$ python -q
>>> import numpy as np
>>> np.set_printoptions(suppress=True, linewidth=160)
>>> rd = lambda a: np.round(a, 2) + 0
>>> M2 = np.array([[-2, 1, 0, 1], [0, -2, 2, 1], [0, 1, 2, 0], [0, -2, 2, -2]])
>>> M = M2.T @ M2
>>> M
array([[ 4, -2,  0, -2],
       [-2, 10, -6,  3],
       [ 0, -6, 12, -2],
       [-2,  3, -2,  6]])
>>> M2 = np.array([[-1, 2, 3], [3, 0, 2]])
>>> cent = np.kron(M2, M)
>>> rd(np.linalg.norm(cent, 2)), rd(np.linalg.norm(M2, 2) * np.linalg.norm(M, 2))
(np.float64(74.52), np.float64(74.52))
>>> ev, vecs = np.linalg.eig(M)
>>> rd(np.prod(ev))
np.float64(1296.0)
>>> rd(M @ vecs[:, 0] - ev[0] * vecs[:, 0])
array([0., 0., 0., 0.])
>>> rd(np.sort(np.linalg.eigvals(M @ M)))
array([  5.98,  16.  ,  52.31, 335.71])
>>> C2 = M.T @ M
>>> rd(np.linalg.svd(M, compute_uv=False) ** 2)
array([335.71,  52.31,  16.  ,   5.98])
>>> np.diag(C2)
array([ 24, 149, 184,  53])
>>> np.count_nonzero(M)
np.int64(14)
>>> rd(np.linalg.norm(M))
np.float64(20.25)
>>> np.diff(M, axis=0)
array([[ -6,  12,  -6,   5],
       [  2, -16,  18,  -5],
       [ -2,   9, -14,   8]])
>>> np.linalg.matrix_rank(M)
np.int64(4)
>>> np.unravel_index(np.abs(M).argmax(), M.shape)
(np.int64(2), np.int64(2))
>>> M[:, 4]
Traceback (most recent call last):
  File "<python-input-21>", line 1, in <module>
    M[:, 4]
    ~^^^^^^
IndexError: index 4 is out of bounds for axis 1 with size 4
>>> J = np.load("w.npy")
>>> J
array([[ 1, -1, -1,  1, -1,  1,  1, -1],
       [ 1,  1, -1, -1,  1,  1, -1, -1],
       [ 1, -1,  1, -1,  1, -1,  1, -1]])
>>> w1 = np.array([[-3, -1, 3, 1, -3],
...     [-2, 3, -1, -2, 2],
...     [0, -2, -2, 0, -2],
...     [3, -3, 3, 2, 0]])
>>> coef = np.array([-2, 3, 1, -3, -2])
>>> H = np.maximum(M @ w1 + coef, 0)
>>> (H > 0).mean(axis=0)
array([0.5 , 0.25, 0.75, 0.75, 0.5 ])
>>> np.linalg.matrix_rank(H)
np.int64(4)
>>> cent = np.array([[0, 1, -3], [3, -1, -2], [3, 3, -1], [2, -2, -3], [-1, 0, 1]])
>>> H @ cent
array([[ 29,  25, -12],
       [ 96, -20, -46],
       [ 10,  -6, -27],
       [ 30,  56, -51]])
>>> (H @ cent).round(6).argmax(axis=1)
array([0, 0, 0, 1])
>>> rng = np.random.default_rng(91)
>>> M2 = J + rng.integers(-2, 3, (3, 2)) @ rng.integers(-2, 3, (2, 8))
>>> M2
array([[ 1, -4, -1,  4, -1,  3,  4,  0],
       [ 3,  6, -1, -5, -1, -1, -5, -4],
       [ 1,  5,  1, -7,  1, -5, -5, -3]])
>>> np.linalg.matrix_rank(M2 - J, tol=1e-8)
np.int64(2)
>>> rd(np.linalg.svd(M2 - J, compute_uv=False))
array([15.16,  2.88,  0.  ])
>>> M2 - J
array([[ 0, -3,  0,  3,  0,  2,  3,  1],
       [ 2,  5,  0, -4, -2, -2, -4, -3],
       [ 0,  6,  0, -6,  0, -4, -6, -2]])
>>> r0 = np.array([1, 3])
>>> np.correlate(M2[1], M2[2], "full")
array([ -9, -33, -42,  -7,  18,  -7,  48, 108,  47,  -5,  20,  17, -30, -25,  -4])
>>> np.array([np.convolve(row, r0, "same") for row in M2])
array([[  1,  -1, -13,   1,  11,   0,  13,  12],
       [  3,  15,  17,  -8, -16,  -4,  -8, -19],
       [  1,   8,  16,  -4, -20,  -2, -20, -18]])
>>> np.convolve(M2[1], r0)
array([  3,  15,  17,  -8, -16,  -4,  -8, -19, -12])
>>> L = np.linalg.cholesky(M)
>>> np.prod(np.diag(L)) ** 2, rd(np.linalg.det(M))
(np.float64(1296.0), np.float64(1296.0))
>>> rd(L)
array([[ 2.  ,  0.  ,  0.  ,  0.  ],
       [-1.  ,  3.  ,  0.  ,  0.  ],
       [ 0.  , -2.  ,  2.83,  0.  ],
       [-1.  ,  0.67, -0.24,  2.12]])
>>> rd(M / np.sqrt(np.outer(np.diag(M), np.diag(M))))
array([[ 1.  , -0.32,  0.  , -0.41],
       [-0.32,  1.  , -0.55,  0.39],
       [ 0.  , -0.55,  1.  , -0.24],
       [-0.41,  0.39, -0.24,  1.  ]])
>>> M2 = J[0, 0] * J[1:] - np.outer(J[1:, 0], J[0])
>>> M2
array([[ 0,  2,  0, -2,  2,  0, -2,  0],
       [ 0,  0,  2, -2,  2, -2,  0,  0]])
>>> np.flatnonzero(~M2.round(6).any(axis=1))
array([], dtype=int64)
>>> np.linalg.matrix_rank(M2), np.linalg.matrix_rank(J)
(np.int64(2), np.int64(3))
>>> J[:, 0] / J[0, 0]
array([1., 1., 1.])
>>> W0 = np.load("layer7.npy")
>>> W0
array([[ 0.5, -0.8,  0.9,  0. ],
       [-0.9,  0.3, -0.6, -0.1],
       [-1.3, -0.2,  3.3,  0.2]])
>>> th = np.radians(13)
>>> r_ = np.eye(4)
>>> r_[3, 3] = r_[2, 2] = np.cos(th)
>>> r_[3, 2], r_[2, 3] = -np.sin(th), np.sin(th)
>>> rd(r_)
array([[ 1.  ,  0.  ,  0.  ,  0.  ],
       [ 0.  ,  1.  ,  0.  ,  0.  ],
       [ 0.  ,  0.  ,  0.97,  0.22],
       [ 0.  ,  0.  , -0.22,  0.97]])
>>> M2 = W0 @ r_.T
>>> np.allclose(W0 @ W0.T, M2 @ M2.T)
True
>>> rd(np.abs(M2 - W0).max(axis=0))
array([0.  , 0.  , 0.04, 0.75])
>>> np.allclose(np.linalg.norm(W0, axis=1), np.linalg.norm(M2, axis=1))
True
>>> rd(M2)
array([[ 0.5 , -0.8 ,  0.88, -0.2 ],
       [-0.9 ,  0.3 , -0.61,  0.04],
       [-1.3 , -0.2 ,  3.26, -0.55]])
>>> m1 = np.load("out6.npy")
>>> m1
array([[-2., -1.],
       [ 0., -1.]])
>>> O = m1.astype(float).copy()
>>> for j in range(2):
...     O[:, j] -= O[:, :j] @ (O[:, :j].T @ O[:, j])
...     O[:, j] /= np.linalg.norm(O[:, j])
... 
>>> O.T @ m1
array([[2., 1.],
       [0., 1.]])
>>> data = np.minimum.outer(np.arange(1, 5), np.arange(1, 5)) * -1
>>> data
array([[-1, -1, -1, -1],
       [-1, -2, -2, -2],
       [-1, -2, -3, -3],
       [-1, -2, -3, -4]])
>>> r0 = np.array([3, 4, 5, 2])
>>> M2 = data + np.outer(r0, np.eye(4)[2])
>>> np.linalg.matrix_rank(M2 - data)
np.int64(1)
>>> M2
array([[-1., -1.,  2., -1.],
       [-1., -2.,  2., -2.],
       [-1., -2.,  2., -3.],
       [-1., -2., -1., -4.]])
